% python3 -q
>>> import numpy as np
>>> import numpy.linalg as la
>>> np.set_printoptions(precision=3, suppress=True, linewidth=120, legacy="1.25")
>>> def rd(a):
...     return np.round(a, 3) + 0
... 
>>> F = np.loadtxt("m.csv", delimiter=",")
>>> F
array([[-0.9,  1.5,  2.4, -0.1,  0.2],
       [ 1.3,  5. ,  1.6, -0.6, -0.1],
       [-0.5, -1.5, -0.5, -0.1,  0.1],
       [ 0.1, -2. , -1.5, -0.5, -0.7]])
>>> gram = F.T @ F
>>> rd(la.svd(F, compute_uv=False) ** 2)
array([42.062,  5.462,  0.676,  0.06 ])
>>> rd(np.diag(gram))
array([ 2.76, 33.5 , 10.82,  0.63,  0.55])
>>> np.allclose(gram, gram.T)
True
>>> (F @ F.T).shape
(4, 4)
>>> rd(la.norm(F, 1)), rd(la.norm(F, np.inf))
(10.0, 8.6)
>>> rd(la.norm(F, axis=0))
array([1.661, 5.788, 3.289, 0.794, 0.742])
>>> rd(la.norm(F[1], 1)), rd(la.norm(F[1], np.inf))
(8.6, 5.0)
>>> rd(la.norm(F[1] - F[2]))
7.084
>>> rd(la.norm(F, "nuc"))
9.89
>>> rd(la.norm(F) ** 2 / la.norm(F, 2) ** 2)
1.147
>>> la.norm(F, axis=1).argmax()
1
>>> theta = np.radians(30)
>>> Rm = np.eye(5)
>>> Rm[3, 3] = Rm[2, 2] = np.cos(theta)
>>> Rm[3, 2], Rm[2, 3] = -np.sin(theta), np.sin(theta)
>>> rd(Rm)
array([[ 1.   ,  0.   ,  0.   ,  0.   ,  0.   ],
       [ 0.   ,  1.   ,  0.   ,  0.   ,  0.   ],
       [ 0.   ,  0.   ,  0.866,  0.5  ,  0.   ],
       [ 0.   ,  0.   , -0.5  ,  0.866,  0.   ],
       [ 0.   ,  0.   ,  0.   ,  0.   ,  1.   ]])
>>> out = F @ Rm.T
>>> rd(out)
array([[-0.9  ,  1.5  ,  2.028, -1.287,  0.2  ],
       [ 1.3  ,  5.   ,  1.086, -1.32 , -0.1  ],
       [-0.5  , -1.5  , -0.483,  0.163,  0.1  ],
       [ 0.1  , -2.   , -1.549,  0.317, -0.7  ]])
>>> rd(la.det(Rm)), rd(np.trace(Rm))
(1.0, 4.732)
>>> out = np.array([[0, 2, 0], [0, 1, 2], [0, 2, 1], [0, 1, 1], [1, 0, 1]])
>>> la.matrix_rank(np.vstack([F, out.T]))
5
>>> rd(np.einsum("ij->j", F))
array([ 0. ,  3. ,  2. , -1.3, -0.5])
>>> rd(np.einsum("ik,kj->ij", F, out))
array([[ 0.2,  4.4,  5.5],
       [-0.1, 10.2, 10.9],
       [ 0.1, -3.6, -3.5],
       [-0.7, -5.3, -6.7]])
>>> rd(np.einsum("ij,ij->i", F, F))
array([ 8.87, 29.62,  2.77,  7.  ])
>>> la.matrix_rank(F @ out)
3
>>> X = np.load("test13.npy")
>>> X
array([[ -1.111,   0.723,  -0.177,   1.941],
       [  3.55 ,  -3.329,  -1.191,  -6.22 ],
       [ -4.614,   3.857,   1.101,   8.206],
       [  1.684,  -1.584,  -0.13 ,  -3.29 ],
       [ -0.4  ,   0.404,   0.002,   1.481],
       [  4.392,  -3.612,  -1.05 ,  -7.519],
       [ -2.093,   1.458,   1.048,   3.704],
       [  5.782,  -4.183,  -1.632,  -9.414],
       [  1.525,  -0.538,  -0.311,  -2.67 ],
       [ -1.485,   1.279,   0.637,   3.277],
       [  3.015,  -2.422,  -0.842,  -4.847],
       [  0.449,  -0.207,   0.035,  -1.389],
       [ -2.82 ,   1.711,   0.034,   3.669],
       [  9.349,  -7.104,  -2.728, -16.866],
       [  1.545,  -0.708,  -0.307,  -2.822]])
>>> Ac = (X - X.mean(axis=0)) / X.std(axis=0)
>>> np.argwhere(np.abs(Ac) > 2)
array([[13,  0],
       [13,  1],
       [13,  2],
       [13,  3]])
>>> b = la.lstsq(np.delete(Ac, 3, axis=1), Ac[:, 3])[0]
>>> rd(1 - np.var(Ac[:, 3] - np.delete(Ac, 3, axis=1) @ b))
0.994
>>> np.abs(b).argmax()
0
>>> gram = np.cov(X, rowvar=False)
>>> rd(X.std(axis=0))
array([3.496, 2.708, 0.975, 6.106])
>>> rd(la.eigvalsh(gram)[::-1])
array([61.671,  0.106,  0.092,  0.053])
>>> gram.shape
(4, 4)
>>> rd(gram)
array([[ 13.093, -10.069,  -3.478, -22.787],
       [-10.069,   7.858,   2.705,  17.58 ],
       [ -3.478,   2.705,   1.019,   6.113],
       [-22.787,  17.58 ,   6.113,  39.952]])
>>> rd(np.corrcoef(X[:, 1], X[:, 3])[0, 1])
0.992
>>> np.argwhere(np.triu(np.abs(np.corrcoef(X.T)) > 0.8, 1))
array([[0, 1],
       [0, 2],
       [0, 3],
       [1, 2],
       [1, 3],
       [2, 3]])
>>> out = X / la.norm(X, axis=1, keepdims=True)
>>> gram = out @ out.T
>>> rd(la.norm(out, axis=1))
array([1., 1., 1., 1., 1., 1., 1., 1., 1., 1., 1., 1., 1., 1., 1.])
>>> dist = la.norm(X[:, None] - X[None], axis=-1)
>>> dist.shape
(15, 15)
>>> np.unravel_index(dist.round(6).argmax(), dist.shape)
(2, 13)
>>> rd(dist[:5, :5])
array([[ 0.   , 10.285,  7.936,  6.364,  0.922],
       [10.285,  0.   , 18.211,  4.03 ,  9.501],
       [ 7.936, 18.211,  0.   , 14.246,  8.724],
       [ 6.364,  4.03 , 14.246,  0.   ,  5.575],
       [ 0.922,  9.501,  8.724,  5.575,  0.   ]])
>>> dist.mean(axis=1).argmax()
13
>>> mat = 2 * np.eye(2) + np.eye(2, k=1)
>>> mat
array([[2., 1.],
       [0., 2.]])
>>> x0 = np.array([-2, 1])
>>> (mat @ x0).argmax()
1
>>> mat @ np.ones(2)
array([3., 2.])
>>> mat * x0
array([[-4.,  1.],
       [-0.,  2.]])
>>> (mat * x0).sum(axis=1)
array([-3.,  2.])
>>> np.prod(np.diag(mat)), rd(la.det(mat))
(4.0, 4.0)
>>> rd(np.sort(la.eigvals(mat)))
array([2., 2.])
>>> gram = mat.T @ mat
>>> np.trace(gram), (mat ** 2).sum()
(9.0, 9.0)
>>> np.allclose(gram, gram.T)
True
>>> (mat @ mat.T).shape
(2, 2)
>>> gram
array([[4., 2.],
       [2., 5.]])
>>> out = np.array([[2, 0], [1, 2]])
>>> m1 = np.triu(out)
>>> m1
array([[2, 0],
       [0, 2]])
>>> rng = np.random.default_rng(282884)
>>> lab = rng.permutation(4)
>>> out = X[:, lab] * rng.choice([-1, 1], 4)
>>> out
array([[-1.941, -0.723,  0.177,  1.111],
       [ 6.22 ,  3.329,  1.191, -3.55 ],
       [-8.206, -3.857, -1.101,  4.614],
       [ 3.29 ,  1.584,  0.13 , -1.684],
       [-1.481, -0.404, -0.002,  0.4  ],
       [ 7.519,  3.612,  1.05 , -4.392],
       [-3.704, -1.458, -1.048,  2.093],
       [ 9.414,  4.183,  1.632, -5.782],
       [ 2.67 ,  0.538,  0.311, -1.525],
       [-3.277, -1.279, -0.637,  1.485],
       [ 4.847,  2.422,  0.842, -3.015],
       [ 1.389,  0.207, -0.035, -0.449],
       [-3.669, -1.711, -0.034,  2.82 ],
       [16.866,  7.104,  2.728, -9.349],
       [ 2.822,  0.708,  0.307, -1.545]])
>>> Uu, _, Vt = la.svd(X.T @ out)
>>> lab
array([3, 1, 2, 0])
>>> rd(la.lstsq(X, out)[0])
array([[ 0.,  0.,  0., -1.],
       [ 0., -1.,  0.,  0.],
       [ 0.,  0., -1.,  0.],
       [-1.,  0.,  0.,  0.]])
>>> rd(Uu @ Vt)
array([[ 0.,  0.,  0., -1.],
       [ 0., -1.,  0.,  0.],
       [ 0.,  0., -1.,  0.],
       [-1.,  0.,  0.,  0.]])
>>> out = m1 / la.norm(m1, axis=1, keepdims=True)
>>> gram = out @ out.T
>>> (gram - 2 * np.eye(2)).round(6).argmax(axis=1)
array([1, 0])
>>> rd(la.norm(out, axis=1))
array([1., 1.])
>>> np.degrees(np.arccos(np.clip(gram[1, 0], -1, 1)))
90.0
>>> gram[1]
array([0., 1.])
>>> low = la.cholesky(m1)
>>> m1 / np.sqrt(np.outer(np.diag(m1), np.diag(m1)))
array([[1., 0.],
       [0., 1.]])
>>> la.eigvalsh(m1).min() > 0
True
>>> rd(np.diag(low) ** 2)
array([2., 2.])
>>> out = m1 / np.sqrt((m1 ** 2).mean(axis=1, keepdims=True))
>>> rd(out[0])
array([1.414, 0.   ])
>>> la.matrix_rank(m1 - m1.mean(axis=1, keepdims=True))
1
>>> rd(la.norm(out, axis=1))
array([1.414, 1.414])
>>> E = np.loadtxt("block17.csv", delimiter=",")
>>> rd(E)
array([[ 0.333,  0.667, -0.667],
       [ 0.667,  0.333,  0.667],
       [-0.667,  0.667,  0.333]])
>>> def softmax(z):
...     e = np.exp(z - z.max(axis=-1, keepdims=True))
...     return e / e.sum(axis=-1, keepdims=True)
... 
>>> rd(softmax(E[2] + 2))
array([0.133, 0.505, 0.362])
>>> rd(softmax(E[2]))
array([0.133, 0.505, 0.362])
>>> softmax(E).sum(axis=1)
array([1., 1., 1.])
>>> att = E @ E.T / np.sqrt(3)
>>> rd(softmax(att))
array([[0.471, 0.264, 0.264],
       [0.264, 0.471, 0.264],
       [0.264, 0.264, 0.471]])
>>> rd(softmax(att + np.triu(np.full(att.shape, -np.inf), 1)))
array([[1.   , 0.   , 0.   ],
       [0.36 , 0.64 , 0.   ],
       [0.264, 0.264, 0.471]])
>>> out = E + rng.integers(-2, 3, (3, 1)) @ rng.integers(-2, 3, (1, 3))
>>> rd(out)
array([[ 4.333,  0.667, -2.667],
       [ 0.667,  0.333,  0.667],
       [-0.667,  0.667,  0.333]])
>>> np.abs(out - E).sum(axis=1)
array([6., 0., 0.])
>>> rd(la.svd(out - E, compute_uv=False))
array([4.472, 0.   , 0.   ])
>>> rd(out - E)
array([[ 4.,  0., -2.],
       [ 0.,  0.,  0.],
       [ 0.,  0.,  0.]])
>>> evals, vecs = la.eig(E)
>>> np.prod(evals)
-1.0
>>> rd(np.sort(la.eigvals(E.T)))
array([-1.,  1.,  1.])
>>> rd(E @ vecs[:, 0] - evals[0] * vecs[:, 0])
array([0., 0., 0.])
>>> evals, vecs = la.eigh(E)
>>> rd(vecs @ np.diag(evals) @ vecs.T)
array([[ 0.333,  0.667, -0.667],
       [ 0.667,  0.333,  0.667],
       [-0.667,  0.667,  0.333]])
>>> rd(la.eigvalsh(E + 2 * np.eye(3)))
array([1., 3., 3.])
>>> rd(vecs.T @ E @ vecs)
array([[-1.,  0.,  0.],
       [ 0.,  1.,  0.],
       [ 0.,  0.,  1.]])
>>> rd(vecs.T @ vecs)
array([[1., 0., 0.],
       [0., 1., 0.],
       [0., 0., 1.]])
